$ python -q
>>> import numpy as np
>>> from numpy import linalg as LA
>>> np.set_printoptions(precision=1, suppress=True, linewidth=200)
>>> W0 = np.loadtxt("x.csv", delimiter=",")
>>> W0
array([[-2.,  0.,  0.,  0.,  0.,  0.],
       [ 0.,  1.,  0.,  0.,  0.,  0.],
       [ 0.,  0.,  1.,  0.,  0.,  0.],
       [ 0.,  0.,  0.,  0.,  0.,  0.],
       [ 0.,  0.,  0.,  0.,  5.,  0.],
       [ 0.,  0.,  0.,  0.,  0., -2.]])
>>> np.all(LA.eigvalsh(W0) > 0)
np.False_
>>> print(round(LA.eigvalsh(W0).min(), 1))
-2.0
>>> [round(float(LA.det(W0[:i, :i])), 2) + 0 for i in range(1, 7)]
[-2.0, -2.0, -2.0, 0.0, 0.0, 0.0]
>>> r = LA.matrix_rank(W0)
>>> r
np.int64(5)
>>> N = LA.svd(W0)[2][r:].T
>>> N.shape
(6, 1)
>>> N[:, 0] / N[np.abs(N[:, 0]).round(6).argmax(), 0]
array([0., 0., 0., 1., 0., 0.])
>>> [int(LA.matrix_rank(W0[:, :j + 1])) for j in range(6)]
[1, 2, 3, 3, 4, 5]
>>> [int(LA.matrix_rank(W0[:i])) for i in range(1, len(W0) + 1)]
[1, 2, 3, 3, 4, 5]
>>> round(LA.norm(W0, 2) / LA.norm(W0), 1)
np.float64(0.8)
>>> print(LA.cond(W0) > 100)
True
>>> f = np.array([-1, 1])
>>> np.cross(W0[1, :3], W0[3, :3])
array([0., 0., 0.])
>>> rng = np.random.default_rng(943091)
>>> lab = rng.integers(0, 3, 8)
>>> mat = np.array([[7, 9, -1, 4, 0, 5, 2, -7],
...     [9, 1, 0, 2, -8, 1, 5, -9],
...     [5, 1, 6, 0, -5, 2, 1, 1],
...     [9, 9, -9, -2, 3, 3, 2, 1],
...     [-9, 1, 1, 6, 7, 2, -4, 6],
...     [-3, -6, -8, -8, 7, 0, 2, -6],
...     [1, -6, -5, -4, -5, -3, 5, 5],
...     [-9, -6, 7, 2, 6, -7, -9, -7]]) * (lab[:, None] == lab)
>>> mat
array([[ 7,  9,  0,  0,  0,  5,  0,  0],
       [ 9,  1,  0,  0,  0,  1,  0,  0],
       [ 0,  0,  6,  0,  0,  0,  0,  1],
       [ 0,  0, -9, -2,  0,  0,  0,  1],
       [ 0,  0,  0,  0,  7,  0, -4,  0],
       [-3, -6,  0,  0,  0,  0,  0,  0],
       [ 0,  0,  0,  0, -5,  0,  5,  0],
       [ 0,  0,  7,  2,  0,  0,  0, -7]])
>>> x = np.array([1, 0, 0, -1, -2, -1, 2, 1])
>>> target = mat @ x
>>> print(target)
[  2   8   1   3 -22  -3  20  -9]
>>> np.round(LA.solve(mat, 4 * target), 1) + 0
array([ 4.,  0.,  0., -4., -8., -4.,  8.,  4.])
>>> Uu, s = LA.svd(mat)
Traceback (most recent call last):
  File "<python-input-27>", line 1, in <module>
    Uu, s = LA.svd(mat)
    ^^^^^
ValueError: too many values to unpack (expected 2)
>>> Uu, s, Vt = LA.svd(mat, full_matrices=False)
>>> np.round(Uu.T @ mat @ Vt.T, 1) + 0
array([[15.4,  0. ,  0. ,  0. ,  0. ,  0. ,  0. ,  0. ],
       [ 0. , 13.9,  0. ,  0. ,  0. ,  0. ,  0. ,  0. ],
       [ 0. ,  0. , 10.6,  0. ,  0. ,  0. ,  0. ,  0. ],
       [ 0. ,  0. ,  0. ,  6.2,  0. ,  0. ,  0. ,  0. ],
       [ 0. ,  0. ,  0. ,  0. ,  5.6,  0. ,  0. ,  0. ],
       [ 0. ,  0. ,  0. ,  0. ,  0. ,  2.5,  0. ,  0. ],
       [ 0. ,  0. ,  0. ,  0. ,  0. ,  0. ,  1.4,  0. ],
       [ 0. ,  0. ,  0. ,  0. ,  0. ,  0. ,  0. ,  0.9]])
>>> round(np.sqrt((s ** 2).sum()), 1), round(LA.norm(mat), 1)
(np.float64(25.0), np.float64(25.0))
>>> s
array([15.4, 13.9, 10.6,  6.2,  5.6,  2.5,  1.4,  0.9])
>>> print(Uu.shape, s.shape, Vt.shape)
(8, 8) (8,) (8, 8)
>>> J = np.loadtxt("dump.csv", delimiter=",")
>>> J
array([[-1.,  2., -2., -1.,  4.],
       [ 0.,  0.,  0.,  0.,  0.],
       [ 0.,  0.,  0.,  0.,  0.],
       [ 0.,  0.,  0.,  0.,  0.],
       [ 0.,  0.,  0.,  0.,  0.],
       [ 0.,  0.,  0.,  0.,  0.],
       [ 0.,  0.,  0.,  0.,  0.],
       [ 0.,  0.,  0.,  0.,  0.],
       [ 0.,  0., -2.,  1., -2.],
       [-2., -1., -1.,  2., -1.],
       [-2., -2., -1.,  0.,  0.],
       [ 2.,  1., -1., -1., -1.],
       [-1.,  2., -2., -1.,  4.],
       [ 1., -1.,  2., -1.,  1.],
       [ 2.,  1., -1., -1., -1.],
       [-2., -1., -1.,  2., -1.],
       [-3.,  0., -3.,  1.,  1.],
       [ 1., -2.,  2., -1., -1.],
       [ 1., -2.,  2., -1., -1.],
       [ 3., -1.,  1., -2., -2.],
       [ 0.,  0., -2.,  1., -2.],
       [ 0., -1., -2., -1., -1.],
       [-2., -1., -1.,  2., -1.],
       [ 0.,  0.,  0.,  0.,  0.],
       [ 0.,  0.,  0.,  0.,  0.],
       [ 0.,  0.,  0.,  0.,  0.],
       [ 0.,  1.,  0.,  0.,  2.],
       [-1., -3.,  1.,  1., -2.],
       [ 0.,  1.,  0.,  0.,  2.],
       [-2., -1., -1.,  2., -1.],
       [ 2.,  2., -1., -1.,  1.],
       [ 0.,  0.,  0.,  0.,  0.],
       [ 1., -1.,  2., -1.,  1.],
       [ 1., -1.,  2., -1.,  1.],
       [ 1., -2.,  2., -1., -1.]])
>>> B = np.c_[J[:, :4] @ np.array([[-2, -1, 1, -1], [-2, 0, 1, -2], [-1, 1, -2, -1], [-2, 1, -2, -2]]), np.array([-2, 3, -2, 3, 2, -3, 0, -3, -2, -1, 3, -2, 1, 3, -2, 3, -2, -2, -2, 3, 2, -2, 2, 1, 3, 2, 2, 0, 0, 2, 1, 2, 3, -1, -2])]
>>> B
array([[ 2., -2.,  7.,  1., -2.],
       [ 0.,  0.,  0.,  0.,  3.],
       [ 0.,  0.,  0.,  0., -2.],
       [ 0.,  0.,  0.,  0.,  3.],
       [ 0.,  0.,  0.,  0.,  2.],
       [ 0.,  0.,  0.,  0., -3.],
       [ 0.,  0.,  0.,  0.,  0.],
       [ 0.,  0.,  0.,  0., -3.],
       [ 0., -1.,  2.,  0., -2.],
       [ 3.,  3., -5.,  1., -1.],
       [ 9.,  1., -2.,  7.,  3.],
       [-3., -4.,  7., -1., -2.],
       [ 2., -2.,  7.,  1.,  1.],
       [ 0.,  0., -2.,  1.,  3.],
       [-3., -4.,  7., -1., -2.],
       [ 3.,  3., -5.,  1.,  3.],
       [ 7.,  1.,  1.,  4., -2.],
       [ 2.,  0., -3.,  3., -2.],
       [ 2.,  0., -3.,  3., -2.],
       [-1., -4.,  4.,  2.,  3.],
       [ 0., -1.,  2.,  0.,  2.],
       [ 6., -3.,  5.,  6., -2.],
       [ 3.,  3., -5.,  1.,  2.],
       [ 0.,  0.,  0.,  0.,  1.],
       [ 0.,  0.,  0.,  0.,  3.],
       [ 0.,  0.,  0.,  0.,  2.],
       [-2.,  0.,  1., -2.,  2.],
       [ 5.,  3., -8.,  4.,  0.],
       [-2.,  0.,  1., -2.,  0.],
       [ 3.,  3., -5.,  1.,  2.],
       [-5., -4.,  8., -3.,  1.],
       [ 0.,  0.,  0.,  0.,  2.],
       [ 0.,  0., -2.,  1.,  3.],
       [ 0.,  0., -2.,  1., -1.],
       [ 2.,  0., -3.,  3., -2.]])
>>> LA.matrix_rank(B)
np.int64(5)
>>> LA.norm(LA.qr(J)[0].T @ B, axis=0) ** 2 / ((B ** 2).sum(axis=0) + 1e-12)
array([1. , 1. , 1. , 1. , 0.1])
